In [1]: import numpy as np

In [2]: np.set_printoptions(precision=3, suppress=True, linewidth=120)

In [3]: tidy = lambda a: np.round(a, 3) + 0

In [4]: rng = np.random.default_rng(370)

In [5]: labels = rng.integers(0, 3, 3)

In [6]: F = np.triu((labels[:, None] == labels) & (rng.random((3, 3)) < 0.8), 1).astype(int)

In [7]: F += F.T

In [8]: F
Out[8]: 
array([[0, 0, 1],
       [0, 0, 0],
       [1, 0, 0]])

In [9]: # equal to its transpose

In [10]: Y = np.array([[1, 1, 1], [2, 0, 1], [0, 0, 2]])

In [11]: np.vstack([F, Y.T]).shape
Out[11]: (6, 3)

In [12]: np.linalg.matrix_rank(F @ Y)
Out[12]: np.int64(2)

In [13]: np.linalg.matrix_rank(np.vstack([F, Y.T]))
Out[13]: np.int64(3)

In [14]: np.einsum("ik,kj->ji", F, Y)
Out[14]: 
array([[0, 0, 1],
       [0, 0, 1],
       [2, 0, 1]])

In [15]: Y.T @ F.T
Out[15]: 
array([[0, 0, 1],
       [0, 0, 1],
       [2, 0, 1]])

In [16]: t = np.radians(45)

In [17]: r_ = np.eye(3)

In [18]: r_[1, 1] = r_[0, 0] = np.cos(t)

In [19]: r_[1, 0], r_[0, 1] = -np.sin(t), np.sin(t)

In [20]: tidy(r_)
Out[20]: 
array([[ 0.707,  0.707,  0.   ],
       [-0.707,  0.707,  0.   ],
       [ 0.   ,  0.   ,  1.   ]])

In [21]: Y = F @ r_.T

In [22]: tidy(np.linalg.svd(F, compute_uv=False)), tidy(np.linalg.svd(Y, compute_uv=False))
Out[22]: (array([1., 1., 0.]), array([1., 1., 0.]))

In [23]: tidy(np.linalg.det(r_)), tidy(np.trace(r_))
Out[23]: (np.float64(1.0), np.float64(2.414))

In [24]: arr = np.array([[1, 2, 0, 3], [3, 2, 1, 3], [13, 10, 4, 15]])

In [25]: arr
Out[25]: 
array([[ 1,  2,  0,  3],
       [ 3,  2,  1,  3],
       [13, 10,  4, 15]])

In [26]: # row 2 is much longer than the rest

In [27]: tidy(arr @ np.linalg.pinv(arr) @ arr)
Out[27]: 
array([[ 1.,  2.,  0.,  3.],
       [ 3.,  2.,  1.,  3.],
       [13., 10.,  4., 15.]])

In [28]: np.unique(arr.round(6), axis=0).shape
Out[28]: (3, 4)

In [29]: Y = arr[0, 0] * arr[1:] - np.outer(arr[1:, 0], arr[0])

In [30]: Y
Out[30]: 
array([[  0,  -4,   1,  -6],
       [  0, -16,   4, -24]])

In [31]: np.flatnonzero(~Y.round(6).any(axis=1))
Out[31]: array([], dtype=int64)

In [32]: arr[:, 0] / arr[0, 0]
Out[32]: array([ 1.,  3., 13.])

In [33]: data = np.loadtxt("test18.csv", delimiter=",")

In [34]: data
Out[34]: 
array([[ 0.922,  0.446,  0.988],
       [ 0.   ,  0.   ,  0.   ],
       [-0.38 , -0.119, -0.565],
       [ 0.885,  0.397,  0.978],
       [-0.935, -0.47 , -0.991],
       [-0.664, -0.235, -0.856],
       [-0.8  , -0.319, -0.943],
       [ 0.834,  0.345,  0.958],
       [-0.38 , -0.119, -0.565],
       [ 0.834,  0.345,  0.958],
       [ 0.987,  0.635,  0.999],
       [ 0.197,  0.06 ,  0.31 ],
       [-0.922, -0.446, -0.988],
       [ 0.1  ,  0.03 ,  0.159],
       [ 0.604,  0.207,  0.808],
       [ 0.905,  0.422,  0.984],
       [-0.98 , -0.598, -0.999],
       [ 0.38 ,  0.119,  0.565],
       [ 0.922,  0.446,  0.988],
       [ 0.905,  0.422,  0.984],
       [ 0.862,  0.371,  0.969],
       [ 0.885,  0.397,  0.978],
       [-0.885, -0.397, -0.978],
       [-0.716, -0.264, -0.894],
       [-0.885, -0.397, -0.978],
       [-0.862, -0.371, -0.969],
       [ 0.97 ,  0.558,  0.998]])

In [35]: x = np.array([2, 2, 0])

In [36]: target = data @ x

In [37]: tidy(np.linalg.pinv(data) @ data)
Out[37]: 
array([[1., 0., 0.],
       [0., 1., 0.],
       [0., 0., 1.]])

In [38]: target = target + 0.02 * rng.normal(size=27)

In [39]: tidy(target)
Out[39]: 
array([ 2.757, -0.014, -1.   ,  2.546, -2.796, -1.784, -2.226,  2.349, -0.99 ,  2.335,  3.197,  0.537, -2.754,  0.267,
        1.622,  2.664, -3.172,  0.985,  2.727,  2.687,  2.458,  2.543, -2.576, -1.946, -2.562, -2.497,  3.079])

In [40]: beta, *_ = np.linalg.lstsq(data, target)

In [41]: [round(float(np.linalg.norm(np.linalg.solve(data.T @ data + lam * np.eye(3), data.T @ target))), 2) for lam in (0, 1, 10, 100)]
Out[41]: [2.87, 1.86, 1.5, 0.54]

In [42]: tidy(beta)
Out[42]: array([ 2.132,  1.919, -0.086])
